$ python -q
>>> import numpy as np
>>> import numpy.linalg as la
>>> np.set_printoptions(suppress=True, linewidth=160)
>>> u = np.array([4, 5, 7, 1, 2, 9, 6])
>>> v = np.array([0, 2, 3, 0, 1, 0])
>>> m1 = u[:, None] + v[None, :]
>>> m1
array([[ 4,  6,  7,  4,  5,  4],
       [ 5,  7,  8,  5,  6,  5],
       [ 7,  9, 10,  7,  8,  7],
       [ 1,  3,  4,  1,  2,  1],
       [ 2,  4,  5,  2,  3,  2],
       [ 9, 11, 12,  9, 10,  9],
       [ 6,  8,  9,  6,  7,  6]])
>>> np.round(m1 @ la.pinv(m1) @ m1, 2)
array([[ 4.,  6.,  7.,  4.,  5.,  4.],
       [ 5.,  7.,  8.,  5.,  6.,  5.],
       [ 7.,  9., 10.,  7.,  8.,  7.],
       [ 1.,  3.,  4.,  1.,  2.,  1.],
       [ 2.,  4.,  5.,  2.,  3.,  2.],
       [ 9., 11., 12.,  9., 10.,  9.],
       [ 6.,  8.,  9.,  6.,  7.,  6.]])
>>> try:
...     la.inv(m1)
... except la.LinAlgError as e:
...     print(repr(e))
... 
LinAlgError('Last 2 dimensions of the array must be square')
>>> np.unique(m1.round(6), axis=0).shape
(7, 6)
>>> np.abs(np.diag(la.qr(m1)[1])) > 1e-9
array([ True,  True, False, False, False, False])
>>> left, sv, Vt = la.svd(m1)
>>> V = Vt[:(sv > 1e-8).sum()]
>>> rng = np.random.default_rng(859401)
>>> vec = m1[3] + 5 * m1[6] + rng.integers(2) * np.eye(6)[2]
>>> vec
array([31., 43., 49., 31., 37., 31.])
>>> print(round(la.norm(vec - V.T @ V @ vec), 2))
0.0
>>> print(np.allclose(V.T @ V @ vec, vec))
True
>>> np.round(V.T @ V, 2)
array([[ 0.29,  0.04, -0.08,  0.29,  0.17,  0.29],
       [ 0.04,  0.29,  0.42,  0.04,  0.17,  0.04],
       [-0.08,  0.42,  0.67, -0.08,  0.17, -0.08],
       [ 0.29,  0.04, -0.08,  0.29,  0.17,  0.29],
       [ 0.17,  0.17,  0.17,  0.17,  0.17,  0.17],
       [ 0.29,  0.04, -0.08,  0.29,  0.17,  0.29]])
>>> r = la.matrix_rank(m1)
>>> print(r)
2
>>> N = la.svd(m1)[2][r:].T
>>> np.allclose(m1 @ N, 0)
True
>>> C = np.array([[0, 2, 1, 1], [-3, 3, 0, -1]])
>>> X = np.repeat(C, 30 // 2, axis=0)
>>> X = X + 0.1 * rng.normal(size=X.shape)
>>> X.round(2) + 0
array([[-0.01,  1.77,  1.13,  0.96],
       [ 0.09,  1.78,  1.15,  0.95],
       [-0.02,  2.02,  1.16,  0.95],
       [ 0.  ,  1.87,  0.98,  1.07],
       [ 0.01,  1.96,  1.  ,  0.89],
       [-0.01,  1.84,  1.06,  0.87],
       [ 0.01,  2.05,  0.93,  0.88],
       [ 0.02,  1.93,  1.15,  0.97],
       [-0.11,  2.12,  0.95,  0.98],
       [-0.11,  2.22,  1.01,  1.  ],
       [ 0.03,  2.17,  0.9 ,  1.  ],
       [ 0.17,  1.97,  0.93,  1.06],
       [ 0.05,  2.  ,  0.73,  1.08],
       [ 0.06,  2.  ,  1.05,  1.03],
       [ 0.06,  1.83,  0.98,  1.01],
       [-2.96,  3.18,  0.07, -0.85],
       [-3.  ,  3.14, -0.07, -1.03],
       [-2.86,  3.2 ,  0.06, -0.93],
       [-2.99,  3.1 , -0.08, -1.06],
       [-2.95,  2.99, -0.01, -0.96],
       [-3.  ,  2.98,  0.18, -1.05],
       [-2.84,  3.05, -0.08, -1.14],
       [-3.02,  2.83,  0.05, -0.99],
       [-3.02,  3.15,  0.01, -0.69],
       [-3.18,  3.05,  0.03, -0.86],
       [-2.98,  2.92,  0.16, -1.01],
       [-3.12,  3.13,  0.11, -0.82],
       [-2.9 ,  3.07, -0.17, -0.94],
       [-2.94,  2.84,  0.15, -1.07],
       [-3.15,  2.89, -0.18, -0.97]])
>>> vec = np.array([0, 3, -2, -1])
>>> h = np.maximum(X @ vec, 0)
>>> np.flatnonzero(h > 1e-9)
array([ 0,  1,  2,  3,  4,  5,  6,  7,  8,  9, 10, 11, 12, 13, 14, 15, 16, 17, 18, 19, 20, 21, 22, 23, 24, 25, 26, 27, 28, 29])
>>> M = np.load("dump.npy")
>>> M
array([[ 1.,  0., -3.,  1.,  0.,  3.,  1.,  3.,  1.],
       [ 0., -3.,  3.,  1., -3., -1.,  4., -5., -5.],
       [ 0., -2., -4., -4., -1.,  0.,  0.,  4., -3.],
       [ 0., -2.,  0.,  3.,  2.,  1.,  5.,  3.,  3.],
       [ 0.,  5., -5., -3.,  5., -2., -1., -5.,  4.],
       [ 0.,  1.,  2.,  3., -5., -1.,  1.,  1., -5.],
       [ 0., -5.,  4., -4., -1., -1., -3., -1.,  4.],
       [ 0.,  5.,  5.,  1., -3.,  5.,  2.,  3.,  2.],
       [ 0.,  2.,  0., -2.,  4., -1.,  1.,  0.,  0.]])
>>> round(float(la.norm(M, 2)), 2)
15.02
>>> la.norm(M, axis=1).argmax()
np.int64(4)
>>> print(np.round(la.norm(M, axis=0), 2))
[ 1.    9.85 10.2   8.12  9.49  6.56  7.62  9.75 10.25]
>>> round(la.norm(M, 1), 2), round(la.norm(M, np.inf), 2)
(np.float64(27.0), np.float64(30.0))
>>> round(la.norm(M[2], 1), 2), round(la.norm(M[2], np.inf), 2)
(np.float64(18.0), np.float64(4.0))
>>> M[2] @ M[0]
np.float64(17.0)
>>> print(np.round(la.norm(M, axis=1), 2))
[ 5.57  9.75  7.87  7.81 11.4   8.19  9.22 10.1   5.1 ]
